>>> import numpy as np
>>> np.set_printoptions(precision=2, suppress=True, linewidth=120)
>>> J = np.load("run12.npy")
>>> J
array([[ 2.07,  2.  ,  1.87,  1.  ,  1.03,  0.94,  0.03,  0.  ],
       [ 2.07,  2.03,  1.85,  1.03,  0.95,  1.1 , -0.05, -0.07],
       [ 1.97,  1.93,  2.08,  1.01,  0.98,  0.97, -0.03,  0.05],
       [ 1.88,  2.  ,  2.  ,  1.05,  0.93,  0.99,  0.06,  0.  ],
       [ 1.94,  2.01,  1.97,  1.04,  0.93,  0.92,  0.08,  0.06],
       [ 2.01,  2.01,  1.96,  0.96,  0.95,  0.93,  0.  , -0.04],
       [ 1.97,  1.99,  2.11,  0.96,  0.96,  1.  , -0.05,  0.  ],
       [ 1.98,  1.94,  1.94,  0.95,  1.06,  0.95, -0.02, -0.09],
       [ 2.05,  1.98,  2.01,  1.  ,  0.99,  0.98,  0.06, -0.02],
       [ 2.07,  2.13,  2.08,  1.05,  0.88,  0.96,  0.06,  0.07],
       [ 0.02,  3.01,  0.95,  3.03,  2.01,  1.03,  0.04,  3.04],
       [ 0.02,  2.91,  0.97,  2.99,  1.98,  1.02, -0.03,  3.02],
       [-0.01,  3.04,  0.91,  2.98,  2.01,  1.02,  0.01,  3.02],
       [-0.01,  3.05,  1.04,  2.99,  2.05,  0.98, -0.05,  2.96],
       [-0.06,  3.02,  1.  ,  2.96,  2.01,  1.03, -0.02,  2.97],
       [-0.08,  3.03,  0.98,  2.98,  1.94,  1.07,  0.06,  2.94],
       [-0.05,  3.02,  1.06,  3.05,  1.99,  0.95,  0.  ,  3.03],
       [ 0.  ,  3.05,  0.96,  3.02,  1.96,  0.98,  0.04,  2.98],
       [-0.04,  3.02,  1.06,  2.92,  1.93,  1.03, -0.02,  3.09],
       [-0.06,  2.93,  0.98,  3.07,  2.07,  0.98,  0.04,  2.99],
       [-0.03,  2.05,  1.11,  2.98, -0.06,  2.02,  1.97,  1.05],
       [-0.02,  1.98,  0.96,  2.94,  0.  ,  1.99,  1.92,  1.  ],
       [-0.06,  1.95,  0.9 ,  2.99, -0.16,  2.02,  1.89,  0.97],
       [ 0.01,  1.97,  0.99,  2.96, -0.01,  2.12,  1.98,  1.  ],
       [-0.03,  2.03,  1.01,  3.05, -0.04,  1.99,  1.96,  1.04],
       [ 0.01,  2.04,  1.04,  3.02, -0.04,  2.06,  2.04,  1.05],
       [-0.05,  2.04,  1.01,  3.03, -0.01,  1.96,  1.97,  1.01],
       [-0.03,  2.04,  0.99,  3.01, -0.05,  2.02,  2.04,  0.97],
       [-0.02,  1.98,  0.99,  3.01,  0.07,  2.08,  2.06,  0.96],
       [-0.08,  2.01,  0.93,  3.08, -0.02,  1.99,  1.99,  0.98]])
>>> Xs = J - J.mean(axis=0)
>>> evecs = np.linalg.svd(Xs)[2][:3]
>>> A2 = Xs - Xs @ evecs.T @ evecs
>>> A2.std(axis=0)
array([0.04, 0.04, 0.02, 0.03, 0.04, 0.04, 0.03, 0.02])
>>> np.round(np.cov(Xs @ evecs.T, rowvar=False), 2) + 0
array([[3.52, 0.  , 0.  ],
       [0.  , 2.27, 0.  ],
       [0.  , 0.  , 0.01]])
>>> np.diag(evecs.T @ evecs)
array([0.29, 0.14, 0.76, 0.28, 0.43, 0.12, 0.4 , 0.58])
>>> def softmax(z):
...     e = np.exp(z - z.max(axis=-1, keepdims=True))
...     return e / e.sum(axis=-1, keepdims=True)
... 
>>> print(np.round(softmax(10 * J[13]), 2) + 0)
[0.   0.51 0.   0.28 0.   0.   0.   0.21]
>>> softmax(J[13] + 5)
array([0.01, 0.28, 0.04, 0.26, 0.1 , 0.04, 0.01, 0.26])
>>> softmax(J[13])
array([0.01, 0.28, 0.04, 0.26, 0.1 , 0.04, 0.01, 0.26])
>>> softmax(J).sum(axis=1)
array([1., 1., 1., 1., 1., 1., 1., 1., 1., 1., 1., 1., 1., 1., 1., 1., 1., 1., 1., 1., 1., 1., 1., 1., 1., 1., 1., 1.,
       1., 1.])
>>> scores = J @ J.T / np.sqrt(8)
>>> softmax(scores)[13] @ J
array([-0.02,  2.99,  0.99,  3.  ,  1.97,  1.02,  0.03,  2.97])
>>> softmax(scores).round(6).argmax(axis=1)
array([ 9,  9,  9,  9,  9,  9,  9,  9,  9,  9, 16, 16, 16, 16, 16, 16, 16, 16, 16, 16, 25, 25, 25, 25, 25, 25, 25, 25,
       25, 25])
>>> x = np.array([2, 3, 2, 0, 2, 0, 2, 3])
>>> y = J @ x
>>> np.round(np.linalg.lstsq(J, y)[0], 2) + 0
array([2., 3., 2., 0., 2., 0., 2., 3.])
>>> np.round(np.linalg.pinv(J) @ J, 2) + 0
array([[1., 0., 0., 0., 0., 0., 0., 0.],
       [0., 1., 0., 0., 0., 0., 0., 0.],
       [0., 0., 1., 0., 0., 0., 0., 0.],
       [0., 0., 0., 1., 0., 0., 0., 0.],
       [0., 0., 0., 0., 1., 0., 0., 0.],
       [0., 0., 0., 0., 0., 1., 0., 0.],
       [0., 0., 0., 0., 0., 0., 1., 0.],
       [0., 0., 0., 0., 0., 0., 0., 1.]])
>>> np.round(np.linalg.solve(J.T @ J, J.T @ y), 2) + 0
array([2., 3., 2., 0., 2., 0., 2., 3.])
>>> rng = np.random.default_rng(35)
>>> y = y + 0.3 * rng.normal(size=30)
>>> print(y)
[15.66 15.75 16.29 15.96 16.48 15.75 15.52 15.45 16.24 16.9  24.01 23.05 24.65 24.09 23.97 23.52 23.9  24.2  24.48
 23.54 15.11 14.45 13.57 14.6  14.97 14.85 15.63 14.5  14.9  15.14]
>>> coef, *_ = np.linalg.lstsq(J, y)
>>> np.round(np.linalg.norm(y - J @ coef), 2)
np.float64(1.64)
>>> coef
array([ 0.93,  5.34,  1.64, -0.26,  1.71, -1.26,  2.11,  1.63])
>>> K = np.load("arr.npy")
>>> K
array([[-1, -1, -2, -2,  0],
       [-2,  2,  2, -2,  2],
       [ 0,  0, -1, -1,  2],
       [-5,  3,  2, -6,  4]])
>>> A2 = K[0, 0] * K[1:] - np.outer(K[1:, 0], K[0])
>>> A2
array([[  0,  -4,  -6,  -2,  -2],
       [  0,   0,   1,   1,  -2],
       [  0,  -8, -12,  -4,  -4]])
>>> np.flatnonzero(~A2.round(6).any(axis=1))
array([], dtype=int64)
>>> np.linalg.matrix_rank(A2), np.linalg.matrix_rank(K)
(np.int64(2), np.int64(3))
>>> np.allclose(A2[:-1].T @ np.linalg.lstsq(A2[:-1].T, A2[-1])[0], A2[-1])
True
>>> np.unique(A2.round(6), axis=0).shape
(3, 5)
>>> U, sigma, vt = np.linalg.svd(K)
>>> evecs = vt[:(sigma > 1e-8).sum()]
>>> x = K[2] + -3 * K[0] + rng.integers(2) * np.eye(5)[0]
>>> x
array([4., 3., 5., 5., 2.])
>>> print(np.round(np.linalg.norm(x - evecs.T @ evecs @ x), 2))
0.72
>>> np.diag(evecs.T @ evecs)
array([0.48, 0.3 , 0.7 , 0.61, 0.91])
>>> np.round(evecs.T @ evecs, 2) + 0
array([[ 0.48, -0.1 , -0.13,  0.44,  0.16],
       [-0.1 ,  0.3 ,  0.4 ,  0.  ,  0.2 ],
       [-0.13,  0.4 ,  0.7 ,  0.17, -0.07],
       [ 0.44,  0.  ,  0.17,  0.61, -0.11],
       [ 0.16,  0.2 , -0.07, -0.11,  0.91]])
>>> np.allclose(evecs.T @ evecs @ x, x)
False
>>> r = np.linalg.matrix_rank(K)
>>> r
np.int64(3)
>>> N = np.linalg.svd(K)[2][r:].T
>>> print(N.shape)
(5, 2)
>>> print(np.round(K @ N, 2) + 0)
[[0. 0.]
 [0. 0.]
 [0. 0.]
 [0. 0.]]
>>> print([int(np.linalg.matrix_rank(np.delete(K, i, axis=0))) for i in range(4)])
[3, 3, 2, 3]
>>> A2 = np.array([[1, 1], [1, -1]])
>>> arr = np.kron(A2, np.kron(A2, A2))[rng.permutation(8)][:3]
>>> print(arr)
[[ 1 -1 -1  1 -1  1  1 -1]
 [ 1 -1  1 -1 -1  1 -1  1]
 [ 1  1  1  1 -1 -1 -1 -1]]
>>> A2 = arr[0, 0] * arr[1:] - np.outer(arr[1:, 0], arr[0])
>>> A2
array([[ 0,  0,  2, -2,  0,  0, -2,  2],
       [ 0,  2,  2,  0,  0, -2, -2,  0]])
>>> np.flatnonzero(~A2.round(6).any(axis=1))
array([], dtype=int64)
>>> np.linalg.matrix_rank(A2), np.linalg.matrix_rank(arr)
(np.int64(2), np.int64(3))
>>> x = np.array([4, 1, -3, 5, -3, -4, 1, 0])
>>> h = np.maximum(arr @ x, 0)
>>> arr * (h > 1e-9)[:, None]
array([[ 1, -1, -1,  1, -1,  1,  1, -1],
       [ 0,  0,  0,  0,  0,  0,  0,  0],
       [ 1,  1,  1,  1, -1, -1, -1, -1]])
>>> np.maximum(arr @ (3 * x), 0)
array([33,  0, 39])
>>> arr.T @ h
array([ 24,   2,   2,  24, -24,  -2,  -2, -24])
>>> data = np.array([[-1, 6, 6, -2, 5, 6, -2, 6],
...     [7, -6, 7, 0, 3, -7, 3, -7],
...     [9, -9, 3, -3, 7, 6, -7, 9],
...     [-3, 9, -9, -8, -4, -8, -4, 5],
...     [-7, 3, -1, -5, 9, -1, 8, 8],
...     [5, 3, 1, -2, -6, -8, 9, 2],
...     [-3, -4, -8, 3, -6, 9, -7, -5],
...     [-3, 8, -7, 0, -8, 2, 3, -8],
...     [-2, -8, 6, -5, 6, -2, 3, -9]])
>>> data
array([[-1,  6,  6, -2,  5,  6, -2,  6],
       [ 7, -6,  7,  0,  3, -7,  3, -7],
       [ 9, -9,  3, -3,  7,  6, -7,  9],
       [-3,  9, -9, -8, -4, -8, -4,  5],
       [-7,  3, -1, -5,  9, -1,  8,  8],
       [ 5,  3,  1, -2, -6, -8,  9,  2],
       [-3, -4, -8,  3, -6,  9, -7, -5],
       [-3,  8, -7,  0, -8,  2,  3, -8],
       [-2, -8,  6, -5,  6, -2,  3, -9]])
>>> Q, evecs = np.linalg.qr(data[:, :1])[0], np.linalg.qr(data[:, 1:])[0]
>>> sigma = np.linalg.svd(Q.T @ evecs, compute_uv=False)
>>> sigma
array([0.9])
>>> A2 = np.c_[data[:, :1] @ np.array([[4]]), np.array([0, 0, 2, 2, 0, 1, 0, 2, 2])]
>>> A2
array([[ -4,   0],
       [ 28,   0],
       [ 36,   2],
       [-12,   2],
       [-28,   0],
       [ 20,   1],
       [-12,   0],
       [-12,   2],
       [ -8,   2]])
>>> print(np.round(np.linalg.lstsq(data, A2[:, 0])[0], 2) + 0)
[4. 0. 0. 0. 0. 0. 0. 0.]
>>> np.linalg.matrix_rank(np.c_[data, A2])
np.int64(9)
>>> proj = A2 @ np.linalg.solve(A2.T @ A2, A2.T)
>>> np.round(np.diag(proj), 2) + 0
array([0.  , 0.21, 0.52, 0.3 , 0.21, 0.15, 0.04, 0.3 , 0.27])
>>> np.round(proj @ A2[:, 1], 2) + 0
array([0., 0., 2., 2., 0., 1., 0., 2., 2.])
>>> np.trace(proj)
np.float64(2.0)
>>> print(np.allclose(proj @ proj, proj))
True
>>> np.round(np.linalg.eigvalsh(proj), 2) + 0
array([0., 0., 0., 0., 0., 0., 0., 1., 1.])
>>> np.linalg.matrix_rank(np.eye(9) - proj)
np.int64(7)
>>> proj = data @ np.linalg.solve(data.T @ data, data.T)
>>> round(float(np.trace(proj)), 2)
8.0
>>> np.allclose(proj @ proj, proj)
True
>>> proj
array([[ 0.88, -0.19,  0.06, -0.04, -0.09, -0.06, -0.21,  0.07,  0.06],
       [-0.19,  0.69,  0.09, -0.06, -0.14, -0.1 , -0.33,  0.11,  0.1 ],
       [ 0.06,  0.09,  0.97,  0.02,  0.04,  0.03,  0.1 , -0.03, -0.03],
       [-0.04, -0.06,  0.02,  0.99, -0.03, -0.02, -0.06,  0.02,  0.02],
       [-0.09, -0.14,  0.04, -0.03,  0.94, -0.05, -0.15,  0.05,  0.05],
       [-0.06, -0.1 ,  0.03, -0.02, -0.05,  0.97, -0.11,  0.04,  0.03],
       [-0.21, -0.33,  0.1 , -0.06, -0.15, -0.11,  0.64,  0.12,  0.11],
       [ 0.07,  0.11, -0.03,  0.02,  0.05,  0.04,  0.12,  0.96, -0.04],
       [ 0.06,  0.1 , -0.03,  0.02,  0.05,  0.03,  0.11, -0.04,  0.97]])
